In [1]: import numpy as np

In [2]: np.set_printoptions(precision=2, suppress=True, linewidth=100, sign=" ")

In [3]: def rd(a):
   ...:     return np.round(a, 2) + 0
   ...: 

In [4]: u = np.array([-3, 1, 0, 2, 1, 0, 2, 1, -1, -2, 3])

In [5]: rng = np.random.default_rng(891629)

In [6]: E = np.outer(rng.normal(size=35), u) + 0.02 * rng.normal(size=(35, 11))

In [7]: rd(E)
Out[7]: 
array([[ 2.65, -0.9 , -0.02, -1.83, -0.86,  0.02, -1.8 , -0.91,  0.87,  1.76, -2.69],
       [ 0.39, -0.14,  0.03, -0.29, -0.18,  0.  , -0.28, -0.17,  0.13,  0.32, -0.44],
       [ 0.  , -0.02,  0.03, -0.01,  0.01,  0.03,  0.02, -0.02, -0.02,  0.  ,  0.02],
       [-2.79,  0.94,  0.01,  1.81,  0.9 ,  0.01,  1.84,  0.91, -0.93, -1.87,  2.77],
       [ 1.26, -0.48,  0.03, -0.84, -0.42,  0.  , -0.83, -0.43,  0.4 ,  0.84, -1.26],
       [ 6.73, -2.23,  0.  , -4.46, -2.25, -0.01, -4.45, -2.24,  2.25,  4.54, -6.75],
       [ 0.17, -0.07, -0.01, -0.12, -0.1 ,  0.01, -0.1 , -0.01,  0.06,  0.11, -0.21],
       [ 0.01,  0.01,  0.  ,  0.03,  0.01, -0.02,  0.02, -0.02,  0.  , -0.05,  0.01],
       [-2.29,  0.78,  0.  ,  1.51,  0.77,  0.  ,  1.51,  0.75, -0.75, -1.51,  2.26],
       [-5.76,  1.9 ,  0.02,  3.81,  1.96, -0.02,  3.78,  1.9 , -1.89, -3.84,  5.75],
       [-4.4 ,  1.52,  0.  ,  2.92,  1.46,  0.  ,  2.96,  1.51, -1.47, -2.92,  4.39],
       [ 4.96, -1.65,  0.  , -3.31, -1.66,  0.01, -3.31, -1.67,  1.66,  3.33, -4.95],
       [ 1.93, -0.64,  0.  , -1.26, -0.62,  0.01, -1.27, -0.62,  0.61,  1.29, -1.87],
       [-1.88,  0.63,  0.03,  1.26,  0.64,  0.  ,  1.26,  0.61, -0.66, -1.26,  1.89],
       [-1.1 ,  0.38,  0.01,  0.72,  0.38,  0.03,  0.67,  0.37, -0.38, -0.73,  1.13],
       [ 2.45, -0.82, -0.03, -1.65, -0.82,  0.  , -1.62, -0.79,  0.78,  1.65, -2.45],
       [ 0.78, -0.26,  0.02, -0.49, -0.28,  0.02, -0.55, -0.26,  0.26,  0.49, -0.8 ],
       [ 0.17, -0.08,  0.03, -0.11, -0.03,  0.  , -0.13, -0.04,  0.07,  0.11, -0.18],
       [ 2.23, -0.76,  0.01, -1.48, -0.76,  0.04, -1.48, -0.71,  0.78,  1.5 , -2.23],
       [-2.57,  0.86, -0.01,  1.72,  0.84, -0.01,  1.7 ,  0.89, -0.84, -1.71,  2.55],
       [ 2.71, -0.89, -0.02, -1.81, -0.91, -0.01, -1.77, -0.93,  0.89,  1.76, -2.76],
       [-5.57,  1.85, -0.02,  3.68,  1.84,  0.01,  3.69,  1.88, -1.84, -3.71,  5.55],
       [ 1.46, -0.51,  0.01, -0.99, -0.49,  0.  , -0.95, -0.51,  0.48,  1.01, -1.45],
       [ 5.56, -1.85, -0.01, -3.75, -1.84,  0.01, -3.77, -1.83,  1.88,  3.74, -5.57],
       [ 0.84, -0.28,  0.03, -0.53, -0.26,  0.01, -0.55, -0.25,  0.28,  0.59, -0.82],
       [-2.82,  0.97, -0.03,  1.9 ,  0.96,  0.01,  1.89,  0.94, -0.98, -1.9 ,  2.88],
       [-0.18,  0.07,  0.01,  0.14,  0.08, -0.01,  0.15,  0.04, -0.1 , -0.12,  0.14],
       [-0.92,  0.32,  0.  ,  0.6 ,  0.25,  0.02,  0.57,  0.31, -0.31, -0.61,  0.93],
       [-0.06,  0.05,  0.02,  0.  ,  0.03,  0.  ,  0.02, -0.01, -0.03, -0.03,  0.04],
       [-0.47,  0.16, -0.03,  0.32,  0.19,  0.01,  0.26,  0.15, -0.17, -0.32,  0.46],
       [ 3.12, -0.99,  0.  , -2.07, -1.03,  0.01, -2.07, -1.04,  1.06,  2.06, -3.12],
       [ 3.72, -1.28,  0.01, -2.51, -1.24, -0.01, -2.51, -1.21,  1.25,  2.52, -3.7 ],
       [-1.68,  0.54, -0.01,  1.08,  0.54,  0.02,  1.12,  0.54, -0.54, -1.07,  1.64],
       [ 1.39, -0.43,  0.  , -0.94, -0.46,  0.  , -0.92, -0.46,  0.41,  0.89, -1.41],
       [-0.24,  0.06, -0.03,  0.12,  0.09, -0.02,  0.12,  0.09, -0.08, -0.13,  0.23]])

In [8]: other = E / np.sqrt((E ** 2).mean(axis=1, keepdims=True))

In [9]: np.linalg.matrix_rank(E - E.mean(axis=1, keepdims=True))
Out[9]: np.int64(10)

In [10]: np.linalg.matrix_rank(other) == np.linalg.matrix_rank(E)
Out[10]: np.True_
